% python3 -q
>>> import numpy as np
>>> import numpy.linalg as la
>>> np.set_printoptions(suppress=True, linewidth=100)
>>> out = np.array([[1, -1], [2, -1], [1, 3]])
>>> M = out.T @ out
>>> M
array([[ 6,  0],
       [ 0, 11]])
>>> x = np.ones(2)
>>> for _ in range(6):
...     x = M @ x
...     x /= la.norm(x)
...     print(round(x @ M @ x, 3))
... 
9.854
10.593
10.872
10.961
10.988
10.997
>>> x.round(3)
array([0.026, 1.   ])
>>> round(float(la.eigvalsh(M)[-1]), 3)
11.0
>>> proj = np.triu(np.array([[3, -3], [-3, -2]]), 1) + np.eye(2)
>>> out = proj @ M @ la.inv(proj)
>>> la.matrix_rank(out)
np.int64(2)
>>> np.trace(out), np.trace(M)
(np.float64(17.0), np.int64(17))
>>> ev, vecs = la.eigh(M)
>>> np.round(la.svd(M, compute_uv=False), 3)
array([11.,  6.])
>>> (ev > 1e-8).sum(), (ev < -1e-8).sum()
(np.int64(2), np.int64(0))
>>> np.abs(vecs[:, -1]).round(6).argmax()
np.int64(1)
>>> np.round(la.eigvalsh(M + -3 * np.eye(2)), 3)
array([3., 8.])
>>> round(float(la.norm(M, 2)), 3)
11.0
>>> round(la.norm(M) ** 2 / la.norm(M, 2) ** 2, 3)
np.float64(1.298)
>>> la.norm(M, axis=1).argmax()
np.int64(1)
>>> x = np.array([0, -2])
>>> y = M @ x
>>> y
array([  0, -22])
>>> np.round(la.solve(M, M[:, 0]), 3)
array([1., 0.])
>>> print(np.round(la.solve(M.T, M[1]), 3))
[0. 1.]
>>> out = np.array([[2, 0], [1, 1]])
>>> J = np.block([[np.zeros((2, 2)), out], [out.T, np.zeros((2, 2))]])
>>> J
array([[0., 0., 2., 0.],
       [0., 0., 1., 1.],
       [2., 1., 0., 0.],
       [0., 1., 0., 0.]])
>>> # symmetric, so the eigenvalues are real
>>> rng = np.random.default_rng(210)
>>> labels = rng.permutation(4)
>>> out = J[:, labels] * rng.choice([-1, 1], 4)
>>> out
array([[ 2., -0.,  0.,  0.],
       [ 1., -0.,  1.,  0.],
       [ 0., -1.,  0.,  2.],
       [ 0., -1.,  0.,  0.]])
>>> Uu, _, Vt = la.svd(J.T @ out)
>>> print(np.round(Uu @ Vt, 3) + 0)
[[ 0.  0.  0.  1.]
 [ 0. -1.  0.  0.]
 [ 1.  0.  0.  0.]
 [ 0.  0.  1.  0.]]
>>> W0 = np.load("out18.npy")
>>> W0
array([[3., 0., 0.],
       [0., 4., 0.],
       [0., 0., 3.]])
>>> # triangular: eigenvalues sit on the diagonal
>>> q, vecs = la.qr(W0[:, :1])[0], la.qr(W0[:, 1:])[0]
>>> sigma = la.svd(q.T @ vecs, compute_uv=False)
>>> sigma
array([0.])
>>> print(np.degrees(np.arccos(sigma.clip(0, 1))))
[90.]
>>> ev, vecs = la.eigvalsh(W0)
Traceback (most recent call last):
  File "<python-input-44>", line 1, in <module>
    ev, vecs = la.eigvalsh(W0)
    ^^^^^^^^
ValueError: too many values to unpack (expected 2)
>>> ev, vecs = la.eigh(W0)
>>> vecs @ np.diag(ev) @ vecs.T
array([[3., 0., 0.],
       [0., 4., 0.],
       [0., 0., 3.]])
>>> ev.sum(), np.trace(W0)
(np.float64(10.0), np.float64(10.0))
>>> print(vecs.T @ vecs)
[[1. 0. 0.]
 [0. 1. 0.]
 [0. 0. 1.]]
>>> np.abs(vecs[:, -1]).round(6).argmax()
np.int64(1)
>>> vecs.T @ W0 @ vecs
array([[3., 0., 0.],
       [0., 3., 0.],
       [0., 0., 4.]])
>>> np.abs(vecs[:, -1])
array([0., 1., 0.])
>>> print(ev)
[3. 3. 4.]
>>> np.round(la.eigvalsh(W0 @ W0), 3)
array([ 9.,  9., 16.])
>>> mat = np.load("w.npy")
>>> mat
array([[1, 0, 0],
       [1, 1, 0],
       [0, 1, 1]])
>>> # triangular, det is the product of the diagonal
>>> out = la.inv(mat)
>>> out
array([[ 1.,  0.,  0.],
       [-1.,  1.,  0.],
       [ 1., -1.,  1.]])
